$ python -q
>>> import numpy as np
>>> import numpy.linalg as la
>>> np.set_printoptions(suppress=True, linewidth=120)
>>> rnd = lambda a: np.round(a, 3) + 0
>>> M2 = np.array([[6, 4, 0, 7], [-5, -4, 6, 2], [3, -6, -8, 7], [-5, -9, -1, 6]])
>>> mat = M2 - M2.T
>>> mat
array([[  0,   9,  -3,  12],
       [ -9,   0,  12,  11],
       [  3, -12,   0,   8],
       [-12, -11,  -8,   0]])
>>> # skew-symmetric
>>> vec = np.array([1, 2, 0, 2])
>>> h = np.maximum(mat @ vec, 0)
>>> rnd(np.tanh(mat @ vec))
array([ 1.,  1., -1., -1.])
>>> np.maximum(mat @ vec, 0) - np.maximum(-mat @ vec, 0)
array([ 42,  13,  -5, -34])
>>> mat.T @ h
array([-117,  378,   30,  647])
>>> h
array([42, 13,  0,  0])
>>> np.maximum(mat @ (3 * vec), 0)
array([126,  39,   0,   0])
>>> np.allclose(mat @ mat.T, mat.T @ mat)
True
>>> rnd(np.sort(np.abs(la.eigvals(mat))))
array([12.255, 12.255, 20.318, 20.318])
>>> mat.inv()
Traceback (most recent call last):
  File "<python-input-17>", line 1, in <module>
    mat.inv()
    ^^^^^^^
AttributeError: 'numpy.ndarray' object has no attribute 'inv'
>>> rnd(la.norm(mat, 2))
np.float64(20.318)
>>> rnd(la.norm(mat, axis=1))
array([15.297, 18.601, 14.731, 18.138])
>>> rnd(la.norm(mat, 1)), rnd(la.norm(mat, np.inf))
(np.float64(32.0), np.float64(32.0))
>>> mat[1] @ mat[3]
np.int64(12)
>>> vec = np.array([3, 1, 4, 2])
>>> mat @ np.eye(4)[0]
array([  0.,  -9.,   3., -12.])
>>> mat * vec
array([[  0,   9, -12,  24],
       [-27,   0,  48,  22],
       [  9, -12,   0,  16],
       [-36, -11, -32,   0]])
>>> np.sign((mat @ vec).round(6))
array([ 1,  1,  1, -1])
>>> (mat * vec).sum(axis=1)
array([ 21,  43,  13, -79])
>>> mat @ (2 * vec)
array([  42,   86,   26, -158])
>>> mat @ np.ones(4)
array([ 18.,  14.,  -1., -31.])
>>> T = np.stack([mat, -3 * mat, mat[::-1]])
>>> la.matrix_rank(T.reshape(3, -1))
np.int64(2)
>>> la.matrix_rank(T)
array([4, 4, 4])
>>> (T @ mat.T).shape
(3, 4, 4)
>>> K = np.loadtxt("layer0.csv", delimiter=",")
>>> K
array([[  0.384,   0.544,   1.747,   0.476],
       [ -1.65 ,  -1.626,  -6.594,  -1.689],
       [ -0.296,  -0.223,  -0.994,  -0.227],
       [  1.754,   1.836,   7.187,   1.797],
       [ -1.609,  -1.616,  -6.55 ,  -1.673],
       [ -1.16 ,  -1.101,  -4.612,  -1.132],
       [ -0.721,  -0.716,  -2.929,  -0.721],
       [ -0.531,  -0.538,  -1.924,  -0.513],
       [  1.044,   1.166,   4.445,   1.057],
       [ -0.252,  -0.149,  -0.767,  -0.178],
       [ -1.428,  -1.485,  -5.728,  -1.419],
       [  1.001,   1.049,   3.938,   0.958],
       [ -0.02 ,   0.029,  -0.042,  -0.006],
       [  1.022,   1.043,   4.501,   1.066],
       [ -0.921,  -0.912,  -3.535,  -0.859],
       [ -2.611,  -2.537, -10.183,  -2.488],
       [  1.431,   1.458,   5.596,   1.461],
       [ -0.398,  -0.341,  -1.314,  -0.304],
       [  1.638,   1.587,   6.406,   1.608],
       [  1.79 ,   1.696,   6.785,   1.67 ],
       [  0.832,   0.884,   3.307,   0.947],
       [  0.695,   0.802,   3.118,   0.767],
       [ -0.275,  -0.222,  -0.741,  -0.211],
       [ -2.14 ,  -2.182,  -8.428,  -2.13 ],
       [ -1.2  ,  -1.313,  -4.815,  -1.057],
       [  1.091,   1.096,   4.268,   1.031],
       [ -0.705,  -0.763,  -2.962,  -0.678],
       [  2.536,   2.531,  10.022,   2.536],
       [  0.339,   0.412,   1.402,   0.361],
       [ -0.375,  -0.465,  -1.559,  -0.475]])
>>> C2 = np.cov(K, rowvar=False)
>>> rnd(np.median(K, axis=0))
array([-0.264, -0.186, -0.754, -0.194])
>>> rnd(np.corrcoef(K.T))
array([[1.   , 0.999, 0.999, 0.999],
       [0.999, 1.   , 0.999, 0.999],
       [0.999, 0.999, 1.   , 0.999],
       [0.999, 0.999, 0.999, 1.   ]])
>>> rnd(C2)
array([[ 1.634,  1.646,  6.489,  1.616],
       [ 1.646,  1.662,  6.543,  1.63 ],
       [ 6.489,  6.543, 25.796,  6.424],
       [ 1.616,  1.63 ,  6.424,  1.602]])
>>> np.argwhere(np.triu(np.abs(np.corrcoef(K.T)) > 0.8, 1))
array([[0, 1],
       [0, 2],
       [0, 3],
       [1, 2],
       [1, 3],
       [2, 3]])
>>> rnd(np.polyfit(K[:, 2], K[:, 0], 1))
array([ 0.252, -0.016])
